$ ipython --no-banner

In [1]: import numpy as np

In [2]: import numpy.linalg as la

In [3]: np.set_printoptions(precision=3, suppress=True, linewidth=140, legacy="1.25")

In [4]: mat = np.array([[3, 0, 3], [1, 0, 0], [3, 0, 3]])

In [5]: A2 = np.array([[-1, 1, 0], [2, -5, -5], [-5, -3, -2]])

In [6]: print(np.vstack([mat, A2.T]).shape)
(6, 3)

In [7]: print(la.matrix_rank(mat @ A2))
2

In [8]: print(A2.T @ mat.T)
[[-18  -1 -18]
 [ -6   1  -6]
 [ -6   0  -6]]

In [9]: print(np.einsum("ik,kj->ij", mat, A2))
[[-18  -6  -6]
 [ -1   1   0]
 [-18  -6  -6]]

In [10]: print(la.matrix_rank(np.vstack([mat, A2.T])))
3

In [11]: print(np.einsum("ij->j", mat))
[7 0 6]

In [12]: U, sig, vt = la.svd(mat)

In [13]: V = vt[:(sig > 1e-8).sum()]

In [14]: rng = np.random.default_rng(88)

In [15]: x0 = mat[0] + 5 * mat[2] + rng.integers(2) * np.eye(3)[2]

In [16]: print(x0)
[18.  0. 19.]

In [17]: print(np.diag(V.T @ V))
[1. 0. 1.]

In [18]: print(np.allclose(V.T @ V @ x0, x0))
True

In [19]: print(np.round(V.T @ V, 3) + 0)
[[1. 0. 0.]
 [0. 0. 0.]
 [0. 0. 1.]]

In [20]: print(la.matrix_rank(mat, rtol=0.1))
2

In [21]: print(np.argsort(-la.norm(mat, axis=0).round(6), kind="stable")[:3])
[0 2 1]

In [22]: print([round(float(x), 3) for x in la.svd(mat, compute_uv=False)[:3]])
[6.042, 0.702, 0.0]

In [23]: M = np.load("run14.npy")

In [24]: print(M)
[[ -0.5     0.5     0.9    -2.468  -0.7  ]
 [  1.4     0.2    -1.3     6.519   0.6  ]
 [  1.2    -0.8     1.5     6.138  -0.9  ]
 [  0.9     0.4    -0.2     4.484  -0.1  ]
 [ -1.      0.5    -0.9    -5.488   1.3  ]
 [  0.      0.9     0.3     0.216   0.5  ]
 [ -2.1    -1.8    -0.3   -10.081   0.4  ]
 [  0.5    -0.9    -1.7     2.597  -1.1  ]
 [  0.1     0.1    -0.1     0.454  -1.3  ]
 [  0.1    -0.4     0.4     0.515   0.4  ]
 [  1.7     1.      0.2     8.536  -1.6  ]
 [ -0.9    -0.6     0.1    -4.046  -0.2  ]
 [ -1.      0.3     0.6    -5.302   0.1  ]
 [ -1.7    -0.6    -2.1    -8.864  -0.6  ]
 [ -1.4     1.6    -0.1    -6.909   0.5  ]
 [  0.3     1.6    -1.8     1.539  -1.7  ]
 [ -0.1    -0.8    -1.2    -0.547   0.7  ]
 [ -0.3     1.3    -1.7    -1.494   0.   ]
 [ -0.5    -1.2    -0.4    -2.481  -0.6  ]
 [  0.1    -2.2     0.2     0.195  -0.3  ]
 [  1.3     0.      0.      6.504   0.   ]
 [  0.5     0.3    -0.7     2.653   0.9  ]
 [  0.9     1.1    -0.6     4.206   0.5  ]
 [ -0.2    -0.9    -0.6    -1.057   0.2  ]
 [  0.5    -0.9    -1.3     2.783   0.6  ]
 [ -1.7    -1.2    -1.2    -8.539  -0.1  ]
 [  0.2    -0.4     1.2     1.108   0.8  ]
 [  0.9     1.2    -1.4     4.701  -1.9  ]
 [  0.4    -1.9    -0.7     2.236   0.2  ]
 [ -0.3     1.6     0.8    -1.457  -0.4  ]]

In [25]: lab = M[:, 2] > np.median(M[:, 2])

In [26]: r0 = M[lab].mean(axis=0) - M[~lab].mean(axis=0)

In [27]: print(((M - M.mean(axis=0)) @ r0 > 0).astype(int))
[1 0 1 1 0 1 1 0 1 1 1 1 1 0 1 0 0 0 1 1 1 0 0 0 0 0 1 0 0 1]

In [28]: print(lab.astype(int))
[1 0 1 1 0 1 1 0 1 1 1 1 1 0 1 0 0 0 0 1 1 0 0 0 0 0 1 0 0 1]

In [29]: print(np.argsort(-np.abs(r0).round(6), kind="stable"))
[2 1 4 3 0]
